% ipython --no-banner

In [1]: import numpy as np

In [2]: import numpy.linalg as la

In [3]: np.set_printoptions(precision=1, suppress=True, linewidth=120, floatmode="fixed")

In [4]: K = np.array([[-4, 0, 0], [-1, 3, 0], [1, 5, -2]])

In [5]: print(np.allclose(K, K.T))
False

In [6]: np.round(np.abs(la.eigvals(K)).max(), 1)
Out[6]: np.float64(4.0)

In [7]: F = np.load("x.npy")

In [8]: F.round(1) + 0
Out[8]: 
array([[0.2, 0.4, 0.2, 0.0],
       [0.4, 0.6, 0.4, 0.0],
       [0.2, 0.4, 0.2, 0.0],
       [0.0, 0.0, 0.0, 0.0]])

In [9]: rng = np.random.default_rng(723871)

In [10]: z = rng.permutation(4)

In [11]: z
Out[11]: array([2, 3, 0, 1])

In [12]: Y = F[z][:, z]

In [13]: np.trace(Y)
Out[13]: np.float64(1.0)

In [14]: np.round(np.sort(np.abs(la.eigvals(Y))), 1) + 0
Out[14]: array([0.0, 0.0, 0.0, 1.0])

In [15]: round(float(la.det(Y)), 1), round(float(la.det(F[z])), 1)
Out[15]: (0.0, -0.0)

In [16]: w, V = la.eigh(F)

In [17]: w.round(1) + 0
Out[17]: array([0.0, 0.0, 0.0, 1.0])

In [18]: np.round(V @ np.diag(w) @ V.T, 1) + 0
Out[18]: 
array([[0.2, 0.4, 0.2, 0.0],
       [0.4, 0.6, 0.4, 0.0],
       [0.2, 0.4, 0.2, 0.0],
       [0.0, 0.0, 0.0, 0.0]])

In [19]: np.abs(V[:, -1]).round(6).argmax()
Out[19]: np.int64(1)

In [20]: print((w > 1e-8).sum(), (w < -1e-8).sum())
1 0

In [21]: np.abs(V[:, -1])
Out[21]: array([0.5, 0.7, 0.5, 0.1])

In [22]: np.round(w.sum(), 1), np.round(np.trace(F), 1)
Out[22]: (np.float64(1.0), np.float64(1.0))

In [23]: np.round(V.T @ F @ V, 1) + 0
Out[23]: 
array([[0.0, 0.0, 0.0, 0.0],
       [0.0, 0.0, 0.0, 0.0],
       [0.0, 0.0, 0.0, 0.0],
       [0.0, 0.0, 0.0, 1.0]])

In [24]: np.round(la.eigvalsh(F @ F), 1) + 0
Out[24]: array([0.0, 0.0, 0.0, 1.0])

In [25]: np.round(la.svd(F, compute_uv=False), 1) + 0
Out[25]: array([1.0, 0.0, 0.0, 0.0])

In [26]: x0 = np.array([1, 2, 2, 1])

In [27]: np.round(np.eye(4) - F, 1) + 0
Out[27]: 
array([[ 0.8, -0.4, -0.2,  0.0],
       [-0.4,  0.4, -0.4,  0.0],
       [-0.2, -0.4,  0.8,  0.0],
       [ 0.0,  0.0,  0.0,  1.0]])

In [28]: np.round((x0 - F @ x0) @ (F @ x0), 1)
Out[28]: np.float64(0.0)

In [29]: w1 = np.array([[6, 2, 3], [7, 3, 3], [2, 5, 5], [4, 3, 7]])

In [30]: c = np.array([4, -9, -7])

In [31]: hid = np.maximum(F @ w1 + c, 0)

In [32]: la.matrix_rank(hid)
Out[32]: np.int64(1)

In [33]: C = np.array([[-3, 2], [2, -2], [1, -2]])

In [34]: w1 @ C
Out[34]: 
array([[-11,   2],
       [-12,   2],
       [  9, -16],
       [  1, -12]])

In [35]: print(hid @ C)
[[-24.3  16.2]
 [-31.3  20.9]
 [-24.3  16.2]
 [-10.2   6.8]]

In [36]: feats = np.array([[1.0, 0.0, 0.0], [0.0, -4.0, -8.0], [0.0, 1.0, -8.0]])

In [37]: np.einsum("ii->", feats)
Out[37]: np.float64(-11.0)

In [38]: np.einsum("ij,ji->", feats, feats)
Out[38]: np.float64(65.0)

In [39]: round(la.eigvals(feats).sum().real, 1)
Out[39]: np.float64(-11.0)

In [40]: np.poly(feats)
Out[40]: array([  1.0,  11.0,  28.0, -40.0])

In [41]: np.kron(np.eye(2, dtype=int), feats)
Out[41]: 
array([[ 1.0,  0.0,  0.0,  0.0,  0.0,  0.0],
       [ 0.0, -4.0, -8.0,  0.0, -0.0, -0.0],
       [ 0.0,  1.0, -8.0,  0.0,  0.0, -0.0],
       [ 0.0,  0.0,  0.0,  1.0,  0.0,  0.0],
       [ 0.0, -0.0, -0.0,  0.0, -4.0, -8.0],
       [ 0.0,  0.0, -0.0,  0.0,  1.0, -8.0]])

In [42]: r0 = np.array([0, 0, 2])

In [43]: Y = feats + np.outer(r0, np.eye(3)[0])

In [44]: Y
Out[44]: 
array([[ 1.0,  0.0,  0.0],
       [ 0.0, -4.0, -8.0],
       [ 2.0,  1.0, -8.0]])

In [45]: print(la.matrix_rank(la.inv(Y) - la.inv(feats), tol=1e-8))
1

In [46]: la.matrix_rank(Y - feats)
Out[46]: np.int64(1)

In [47]: x0 = np.array([3, 3, 2])

In [48]: target = Y @ x0

In [49]: target
Out[49]: array([  3.0, -28.0,  -7.0])

In [50]: print(la.solve(Y.T, Y[1]))
[0.0 1.0 0.0]

In [51]: la.solve(Y, Y[:, 2])
Out[51]: array([ 0.0, -0.0,  1.0])

In [52]: gram = feats.T @ feats

In [53]: np.diag(gram)
Out[53]: array([  1.0,  17.0, 128.0])

In [54]: la.svd(feats, compute_uv=False) ** 2
Out[54]: array([133.0,  12.0,   1.0])

In [55]: np.trace(gram), (feats ** 2).sum()
Out[55]: (np.float64(146.0), np.float64(146.0))

In [56]: np.sort(la.eigvals(feats).real)
Out[56]: array([-6.0, -6.0,  1.0])

In [57]: (feats != 0).astype(int)
Out[57]: 
array([[1, 0, 0],
       [0, 1, 1],
       [0, 1, 1]])

In [58]: (la.matrix_power((feats != 0) + (feats.T != 0) + np.eye(3), 3) > 0).astype(int)
Out[58]: 
array([[1, 0, 0],
       [0, 1, 1],
       [0, 1, 1]])

In [59]: A = np.loadtxt("block15.csv", delimiter=",")

In [60]: A.round(1) + 0
Out[60]: 
array([[-1.0,  0.0, -0.1],
       [-0.1, -0.8,  0.6],
       [-0.1,  0.6,  0.8]])

In [61]: z = rng.permutation(3)

In [62]: Y = A[:, z] * rng.choice([-1, 1], 3)

In [63]: Y.round(1) + 0
Out[63]: 
array([[-1.0,  0.0,  0.1],
       [-0.1,  0.8, -0.6],
       [-0.1, -0.6, -0.8]])

In [64]: U, _, vt = la.svd(A.T @ Y)

In [65]: np.round(U @ vt, 1) + 0
Out[65]: 
array([[ 1.0,  0.0,  0.0],
       [ 0.0, -1.0,  0.0],
       [ 0.0,  0.0, -1.0]])

In [66]: np.round(la.lstsq(A, Y)[0], 1) + 0
Out[66]: 
array([[ 1.0,  0.0,  0.0],
       [ 0.0, -1.0,  0.0],
       [ 0.0,  0.0, -1.0]])

In [67]: x0 = np.array([2, -2, -1])

In [68]: 3 - la.matrix_rank(Y - np.eye(3), tol=1e-8)
Out[68]: np.int64(1)

In [69]: Y.T @ (Y @ x0)
Out[69]: array([ 2.0, -2.0, -1.0])

In [70]: [p for p in range(1, 25) if np.allclose(la.matrix_power(Y, p), np.eye(3))]
Out[70]: []

In [71]: np.round(la.norm(x0), 1), round(la.norm(Y @ x0), 1)
Out[71]: (np.float64(3.0), np.float64(3.0))

In [72]: x0 = np.array([-5, -5, 2])

In [73]: np.sort(np.abs(np.degrees(np.angle(la.eigvals(A)))))
Out[73]: array([  0.0, 178.9, 178.9])

In [74]: A.T @ (A @ x0)
Out[74]: array([-5.0, -5.0,  2.0])

In [75]: print([p for p in range(1, 25) if np.allclose(la.matrix_power(A, p), np.eye(3))])
[]

In [76]: np.abs(la.eigvals(A))
Out[76]: array([1.0, 1.0, 1.0])

In [77]: round(float(la.norm(x0)), 1), round(la.norm(A @ x0), 1)
Out[77]: (7.3, np.float64(7.3))

In [78]: print(np.round(la.det(A), 1))
1.0

In [79]: round(np.einsum("ii->", A), 1)
Out[79]: np.float64(-1.0)

In [80]: round(float(la.eigvals(A).sum().real), 1)
Out[80]: -1.0

In [81]: print(np.round(la.det(2 * A), 1), round(la.det(A), 1))
8.0 1.0

In [82]: m1 = np.loadtxt("mat.csv", delimiter=",")

In [83]: m1
Out[83]: 
array([[2.0, 2.0, 0.0],
       [2.0, 2.0, 2.0],
       [0.0, 2.0, 2.0]])

In [84]: x0 = np.array([2, 1, 0])

In [85]: target = m1 @ x0

In [86]: c, lr = np.zeros(3), 1 / la.norm(m1, 2) ** 2

In [87]: for i in range(40):
    ...:     c -= lr * m1.T @ (m1 @ c - target)
    ...:     if i % 10 == 0: print(i, round(la.norm(m1 @ c - target), 1))
    ...: 
0 2.4
10 0.4
20 0.1
30 0.1

In [88]: c.round(1) + 0
Out[88]: array([2.0, 1.1, 0.0])

In [89]: round(la.cond(m1), 1)
Out[89]: np.float64(5.8)
